In [1]: import numpy as np

In [2]: np.set_printoptions(precision=4, suppress=True, linewidth=100)

In [3]: def rd(a):
   ...:     return np.round(a, 4) + 0
   ...: 

In [4]: m1 = np.loadtxt("sample6.csv", delimiter=",")

In [5]: print(m1)
[[ 0.  0.  0.  0.]
 [ 0. -2.  3.  2.]
 [ 0. -4.  5.  2.]
 [ 0. 12. -9.  6.]]

In [6]: proj = np.triu(np.array([[8, 9, 3, -9], [-2, -3, 8, -3], [-5, 6, 5, -6], [7, -3, -1, -8]]), 1) + np.eye(4)

In [7]: other = proj @ m1 @ np.linalg.inv(proj)

In [8]: print(np.trace(other), np.trace(m1))
9.0 9.0

In [9]: print(rd(np.linalg.det(other)))
0.0

In [10]: print(other)
[[   0. -138. 1227. 6918.]
 [   0.  -70.  630. 3570.]
 [   0.  -76.  667. 3740.]
 [   0.   12. -105. -588.]]

In [11]: print(rd(np.poly(other)))
[ 1. -9. 14.  0.  0.]

In [12]: print(proj @ m1 - m1 @ proj)
[[   0. -138.  123.  -30.]
 [   0.  -68.   83.   10.]
 [   0.  -72.   86.  -18.]
 [   0.    0.  -96.  -18.]]

In [13]: print(np.unique(m1.round(6), axis=0).shape)
(4, 4)

In [14]: print(rd(np.trace(np.linalg.pinv(m1) @ m1)))
2.0

In [15]: print(np.linalg.lstsq(m1[:-1].T, m1[-1])[2])
2

In [16]: print(rd(m1 @ np.linalg.pinv(m1) @ m1))
[[ 0.  0.  0.  0.]
 [ 0. -2.  3.  2.]
 [ 0. -4.  5.  2.]
 [ 0. 12. -9.  6.]]

In [17]: r0 = np.array([-2, 3])

In [18]: print(np.polyval(r0, m1[3]))
[  3. -21.  21.  -9.]

In [19]: print(np.correlate(m1[3], m1[1], "full"))
[  0.  24.  18. -39.  36. -12.   0.]

In [20]: print(np.cross(m1[3, :3], m1[1, :3]))
[18. -0. -0.]

In [21]: feats = np.loadtxt("a.csv", delimiter=",")

In [22]: print(feats)
[[ 4.2328  0.2631 -2.6484]
 [-1.7674  4.2642  1.9218]
 [ 1.4728 -4.7691  0.294 ]
 [ 2.9522 -1.8665 -3.5778]
 [ 2.6774 -0.5323  4.1891]
 [-2.45   -4.3417 -0.3831]
 [-1.1118 -4.2779  2.3374]
 [-4.8329  0.2145 -1.2636]
 [ 0.4307  2.9033  4.0479]
 [-1.3461 -0.0336  4.8153]
 [-2.5302 -1.6814  3.9713]
 [ 4.0615  1.6062 -2.434 ]
 [ 4.8237 -0.5251  1.2066]
 [-3.066  -2.4977 -3.0597]
 [-0.3447 -4.664   1.7687]
 [-1.8582 -3.1563 -3.4037]
 [ 3.2861  3.1313  2.0969]
 [ 1.0022 -4.8561  0.6436]
 [-0.1296  4.9469 -0.7154]
 [-4.4292 -1.7201  1.5569]
 [ 3.2861 -2.5466  2.7778]
 [ 0.0507 -4.0133  2.9818]
 [-1.0146  4.8576  0.6121]]

In [23]: vec = np.array([-2, 1, -1])

In [24]: rhs = feats @ vec

In [25]: print(rd(np.linalg.pinv(feats) @ feats))
[[1. 0. 0.]
 [0. 1. 0.]
 [0. 0. 1.]]

In [26]: print(rd(np.linalg.solve(feats.T @ feats, feats.T @ rhs)))
[-2.  1. -1.]

In [27]: rng = np.random.default_rng(7)

In [28]: rhs = rhs + 0.02 * rng.normal(size=23)

In [29]: print(rd(rhs))
[ -5.5541   5.8832  -8.0142  -4.2109 -10.0853   0.9216  -4.3905  11.1707  -2.0158  -2.1691  -0.5825
  -4.0757 -11.377    6.6754  -5.7439   3.9777  -5.5647  -7.5133   5.8835   5.5556 -11.9334  -7.1012
   6.2494]

In [30]: coef, *_ = np.linalg.lstsq(feats, rhs)

In [31]: print(rd(np.linalg.norm(rhs - feats @ coef)))
0.0824

In [32]: print(rd(coef))
[-2.0011  0.9998 -1.0017]

In [33]: d = np.linalg.norm(feats[:, None] - feats[None], axis=-1)

In [34]: print(rd(d[:5, :5]))
[[0.     8.538  6.4497 2.6531 7.0571]
 [8.538  0.     9.7339 9.4924 6.9212]
 [6.4497 9.7339 0.     5.0601 5.8799]
 [2.6531 9.4924 5.0601 0.     7.8855]
 [7.0571 6.9212 5.8799 7.8855 0.    ]]

In [35]: print(d.shape)
(23, 23)

In [36]: other = feats / np.sqrt((feats ** 2).mean(axis=1, keepdims=True))

In [37]: print(rd(other[2]))
[ 0.5102 -1.6521  0.1018]

In [38]: print(np.linalg.matrix_rank(feats - feats.mean(axis=1, keepdims=True)))
2

In [39]: C = np.sign(np.array([[3, 2, 2, 3], [3, 1, 2, 1], [3, 1, 2, 0], [1, 3, 3, 2]]))

In [40]: other = (np.tril(C, -1) + np.eye(4)) @ (np.triu(C, 1) + np.eye(4))

In [41]: evals = np.array([1, 2, 3, 4])

In [42]: E = np.rint(other * evals @ np.linalg.inv(other)) + 0

In [43]: print(E)
[[ 0.  0. -1.  2.]
 [-2.  1. -2.  4.]
 [-2. -2.  1.  4.]
 [-2. -2. -3.  8.]]

In [44]: O, r_ = np.linalg.qr(E)

In [45]: print(np.trace(O @ O.T))
4.0

In [46]: print(np.allclose(r_.T @ r_, E.T @ E))
True

In [47]: print(rd(np.abs(np.diag(r_))))
[3.4641 2.4495 3.     0.9428]

In [48]: print(rd(O))
[[ 0.      0.      0.3333  0.9428]
 [ 0.5774 -0.8165  0.      0.    ]
 [ 0.5774  0.4082 -0.6667  0.2357]
 [ 0.5774  0.4082  0.6667 -0.2357]]

In [49]: F = np.loadtxt("case0.csv", delimiter=",")

In [50]: print(F)
[[-0.2638 -1.0394 -1.5765  1.6872]
 [-1.2     1.      0.5     1.2   ]
 [-0.8    -1.2     1.3     0.4   ]
 [-0.2    -0.9    -1.5     1.7   ]]

In [51]: proj = np.triu(np.array([[2, 0, 0, 1], [1, 3, 2, 3], [3, 3, 0, 1], [2, 0, 0, 2]]), 1) + np.eye(4)

In [52]: other = proj @ F @ np.linalg.inv(proj)

In [53]: print(np.trace(other), np.trace(F))
3.7362 3.7362

In [54]: print(rd(proj @ F - F @ proj))
[[-0.2    -0.9     0.5788  6.6585]
 [-2.2    -5.1    -3.9     3.6   ]
 [-0.2    -0.9     0.9     4.8   ]
 [ 0.      0.      1.8     4.4   ]]

In [55]: print(rd(other))
[[-0.4638 -1.9394  0.8023  8.8669]
 [-3.4    -4.1     6.8    16.    ]
 [-1.     -2.1     4.      5.4   ]
 [-0.2    -0.9     0.3     4.3   ]]

In [56]: r0 = np.array([2, 3, 3, 1])

In [57]: other = F + np.outer(r0, np.eye(4)[0])

In [58]: print(np.linalg.matrix_rank(np.linalg.inv(other) - np.linalg.inv(F), tol=1e-8))
1

In [59]: print(rd(np.linalg.det(other) / np.linalg.det(F)), rd(1 + np.linalg.solve(F, r0)[0]))
-7.5432 -7.5432

In [60]: print(rd(np.linalg.norm(F[3] - F[0])))
0.1718

In [61]: print(rd(np.linalg.norm(F, 2)))
3.5414

In [62]: print(rd(np.linalg.norm(F, axis=0)))
[1.4797 2.0809 2.5837 2.7086]

In [63]: print(rd(np.linalg.norm(F, 1)), rd(np.linalg.norm(F, np.inf)))
4.9872 4.5669

In [64]: print(rd(np.linalg.norm(F) ** 2 / np.linalg.norm(F, 2) ** 2))
1.6371

In [65]: print(rd(F[3] @ F[0]))
6.2212

In [66]: print(np.trace(F))
3.7362

In [67]: print(rd(np.sort(np.abs(np.linalg.eigvals(F)))))
[0.318  1.2026 1.2026 2.0751]

In [68]: print(rd((F + F.T) / 2))
[[-0.2638 -1.1197 -1.1882  0.7436]
 [-1.1197  1.     -0.35    0.15  ]
 [-1.1882 -0.35    1.3    -0.55  ]
 [ 0.7436  0.15   -0.55    1.7   ]]

In [69]: print(rd(np.abs(np.linalg.eigvals(F)).max()))
2.0751

In [70]: print(np.allclose(F @ F.T, F.T @ F))
False

In [71]: print(rd(np.linalg.det(F)))
-0.9543

In [72]: other = F + rng.integers(-2, 3, (4, 3)) @ rng.integers(-2, 3, (3, 4))

In [73]: print(rd(other))
[[ 1.7362  0.9606 -3.5765  5.6872]
 [ 0.8     3.     -1.5     5.2   ]
 [-4.8    -5.2     3.3     2.4   ]
 [-4.2    -4.9     2.5    -1.3   ]]

In [74]: print(np.abs(other - F).sum(axis=1))
[10. 10. 12. 15.]

In [75]: print(rd(np.linalg.svd(other - F, compute_uv=False)))
[11.1036  5.4099  0.6659  0.    ]

In [76]: print(np.linalg.matrix_rank(other - F, tol=1e-8))
3

In [77]: other = np.array([[-1, -2], [0, 2], [-2, -1]])

In [78]: C = np.array([[-1, -2, -2, -1], [1, 2, 1, 0]])

In [79]: M = other @ C

In [80]: print(M)
[[-1 -2  0  1]
 [ 2  4  2  0]
 [ 1  2  3  2]]

In [81]: U, s, Vh = np.linalg.svd(M)

In [82]: evecs = Vh[:(s > 1e-8).sum()]

In [83]: vec = M[0] + -2 * M[2] + rng.integers(2) * np.eye(4)[1]

In [84]: print(vec)
[-3. -5. -6. -3.]

In [85]: print(rd(np.linalg.norm(vec - evecs.T @ evecs @ vec)))
0.5222

In [86]: U, s, Vh = np.linalg.svd(M)

In [87]: print(np.argmax(s[:-1] / (s[1:] + 1e-6)) + 1)
2

In [88]: other = U[:, :2] @ np.diag(s[:2]) @ Vh[:2]

In [89]: print(rd(np.abs(M - other).max()))
0.0

In [90]: print(rd(np.linalg.norm(M - other, 2)), rd(s[2]))
0.0 0.0

In [91]: print(rd(np.linalg.det(E[::-1])))
24.0

In [92]: print(rd(np.linalg.det(2 * E)), rd(np.linalg.det(E)))
384.0 24.0

In [93]: print(np.einsum("ij,ji->", E, E))
30.0

In [94]: print(rd(np.linalg.eigvals(E).sum().real))
10.0

In [95]: print(np.kron(np.eye(2, dtype=int), E))
[[ 0.  0. -1.  2.  0.  0. -0.  0.]
 [-2.  1. -2.  4. -0.  0. -0.  0.]
 [-2. -2.  1.  4. -0. -0.  0.  0.]
 [-2. -2. -3.  8. -0. -0. -0.  0.]
 [ 0.  0. -0.  0.  0.  0. -1.  2.]
 [-0.  0. -0.  0. -2.  1. -2.  4.]
 [-0. -0.  0.  0. -2. -2.  1.  4.]
 [-0. -0. -0.  0. -2. -2. -3.  8.]]

In [96]: print(rd(np.linalg.eigvals(E)))
[1. 2. 3. 4.]

In [97]: print(np.linalg.lstsq(M[:-1].T, M[-1])[2])
2

In [98]: print(np.abs(np.diag(np.linalg.qr(M)[1])) > 1e-9)
[ True False  True]

In [99]: print(rd(np.trace(np.linalg.pinv(M) @ M)))
2.0

In [100]: vec = np.array([-9, 2, -4, 4])

In [101]: print(M @ (2 * vec))
[ 18 -36 -18]

In [102]: print(np.linalg.norm(M @ vec) <= np.linalg.norm(M, 2) * np.linalg.norm(vec) + 1e-9)
True

In [103]: print(M @ np.eye(4)[1])
[-2.  4.  2.]

In [104]: print((M @ vec).argmax())
0

In [105]: data = np.load("out9.npy")

In [106]: print(rd(data))
[[ 2.6817 -0.6306 -0.4193 -0.2309]
 [-0.6306  1.2275  0.0626  0.0663]
 [-0.4193  0.0626  0.1052 -0.157 ]
 [-0.2309  0.0663 -0.157   0.9856]]

In [107]: r0, g = data[1], data[0]

In [108]: print(rd(r0 @ g))
-2.5066

In [109]: print(rd(r0 @ r0))
1.9127

In [110]: p = (r0 @ g) / (r0 @ r0) * r0

In [111]: print(np.linalg.matrix_rank(np.outer(r0, g)))
1

In [112]: print(rd(g - p))
[ 1.8553  0.9781 -0.3373 -0.1441]

In [113]: print(rd(np.linalg.norm(r0 + g) ** 2 + np.linalg.norm(r0 - g) ** 2))
19.4614

In [114]: print(rd(np.linalg.norm(m1, 2) / np.linalg.norm(m1)))
0.9564

In [115]: print([round(float(x), 4) for x in np.linalg.svd(m1, compute_uv=False)[:3]])
[17.1891, 5.2475, 0.0]

In [116]: print(round(np.log10(np.linalg.cond(F))))
2

In [117]: print(rd(np.abs(np.linalg.svd(F)[2][-1])))
[0.7565 0.0919 0.3935 0.5142]

In [118]: print(np.linalg.matrix_rank(F, rtol=0.1))
3

In [119]: evals, evecs = np.linalg.eigh(data)

In [120]: vec = np.array([1, 4, 8, -7])

In [121]: print((np.sign(evecs[:, -1].round(6)) == np.sign(evecs[0, -1].round(6))).astype(int))
[1 0 0 0]

In [122]: print(rd(vec @ data @ vec / (vec @ vec)), rd(evals[0]), rd(evals[-1]))
0.667 0.0 3.0

In [123]: print(rd(np.linalg.eigvalsh(data[1:, 1:])))
[0.0734 1.     1.2449]

In [124]: print(rd(vec @ data @ vec))
86.7096

In [125]: print(rd(evecs * np.maximum(evals, 0) @ evecs.T))
[[ 2.6817 -0.6306 -0.4193 -0.2309]
 [-0.6306  1.2275  0.0626  0.0663]
 [-0.4193  0.0626  0.1052 -0.157 ]
 [-0.2309  0.0663 -0.157   0.9856]]

In [126]: print(rd(np.abs(data).sum(axis=1).max()), rd(np.abs(evals).max()))
3.9625 3.0

In [127]: print(rd(evecs * np.abs(evals) @ evecs.T))
[[ 2.6817 -0.6306 -0.4193 -0.2309]
 [-0.6306  1.2275  0.0626  0.0663]
 [-0.4193  0.0626  0.1052 -0.157 ]
 [-0.2309  0.0663 -0.157   0.9856]]

In [128]: K = np.load("layer8.npy")

In [129]: print(K)
[[  6.5573   1.3      1.3   ]
 [ -3.549   -0.7     -1.6   ]
 [ -3.9287  -0.8      0.7   ]
 [ -5.0527  -1.      -1.    ]
 [ 10.0078   2.      -0.5   ]
 [ -0.0139   0.       0.7   ]
 [ -0.5015  -0.1      0.7   ]
 [  7.4662   1.5      0.5   ]
 [ -5.4765  -1.1      0.1   ]
 [  1.4162   0.3      1.8   ]
 [  7.5743   1.5      0.1   ]
 [ -2.4307  -0.5      0.6   ]
 [-11.4714  -2.3     -0.9   ]
 [ -2.5576  -0.5     -0.7   ]]

In [130]: G = np.cov(K, rowvar=False)

In [131]: print(rd(K.std(axis=0)))
[5.8909 1.1774 0.9223]

In [132]: print(np.argsort(-K.std(axis=0).round(6), kind="stable"))
[0 1 2]

In [133]: print(rd(np.corrcoef(K[:, 1], K[:, 2])[0, 1]))
0.3737

In [134]: other = np.c_[K[:, :1] @ np.array([[-9]]), np.array([-1, 2, 2, 0, 1, 1, -1, 1, -2, -1, -1, -1, 2, -1])]

In [135]: print(rd(other))
[[-59.0157  -1.    ]
 [ 31.941    2.    ]
 [ 35.3583   2.    ]
 [ 45.4743   0.    ]
 [-90.0702   1.    ]
 [  0.1251   1.    ]
 [  4.5135  -1.    ]
 [-67.1958   1.    ]
 [ 49.2885  -2.    ]
 [-12.7458  -1.    ]
 [-68.1687  -1.    ]
 [ 21.8763  -1.    ]
 [103.2426   2.    ]
 [ 23.0184  -1.    ]]

In [136]: print(rd(np.linalg.lstsq(K, other[:, 0])[0]))
[-9.  0.  0.]

In [137]: print(rd(np.linalg.norm(other - K @ np.linalg.lstsq(K, other)[0], axis=0)))
[0.    4.584]

In [138]: print(np.linalg.matrix_rank(np.c_[K, other]))
4

In [139]: mat = np.load("x.npy")

In [140]: print(rd(mat))
[[ 0.4579  0.4579 -0.1963]
 [ 0.4579  0.4579 -0.1963]
 [-0.1963 -0.1963  0.0841]]

In [141]: rk = np.linalg.matrix_rank(mat)

In [142]: print(rk)
1

In [143]: null = np.linalg.svd(mat)[2][rk:].T

In [144]: print([int(np.linalg.matrix_rank(mat[:, :j + 1])) for j in range(3)])
[1, 1, 1]

In [145]: print(rd(null @ null.T))
[[ 0.5421 -0.4579  0.1963]
 [-0.4579  0.5421  0.1963]
 [ 0.1963  0.1963  0.9159]]

In [146]: print([int(np.linalg.matrix_rank(np.delete(mat, i, axis=0))) for i in range(3)])
[1, 1, 1]

In [147]: print(rd(mat @ null))
[[0. 0.]
 [0. 0.]
 [0. 0.]]

In [148]: other = np.array([[-2, -3, 0], [-2, 0, -1]])

In [149]: C = np.kron(other, mat)

In [150]: print(C.shape)
(6, 9)

In [151]: print(np.linalg.matrix_rank(C))
2

In [152]: evals, evecs = np.linalg.eigh(mat)

In [153]: print(rd(np.abs(evecs[:, -1])))
[0.6767 0.6767 0.29  ]

In [154]: print(np.unique(evals.round(6) + 0, return_counts=True)[1])
[2 1]

In [155]: print(rd(evals))
[0. 0. 1.]
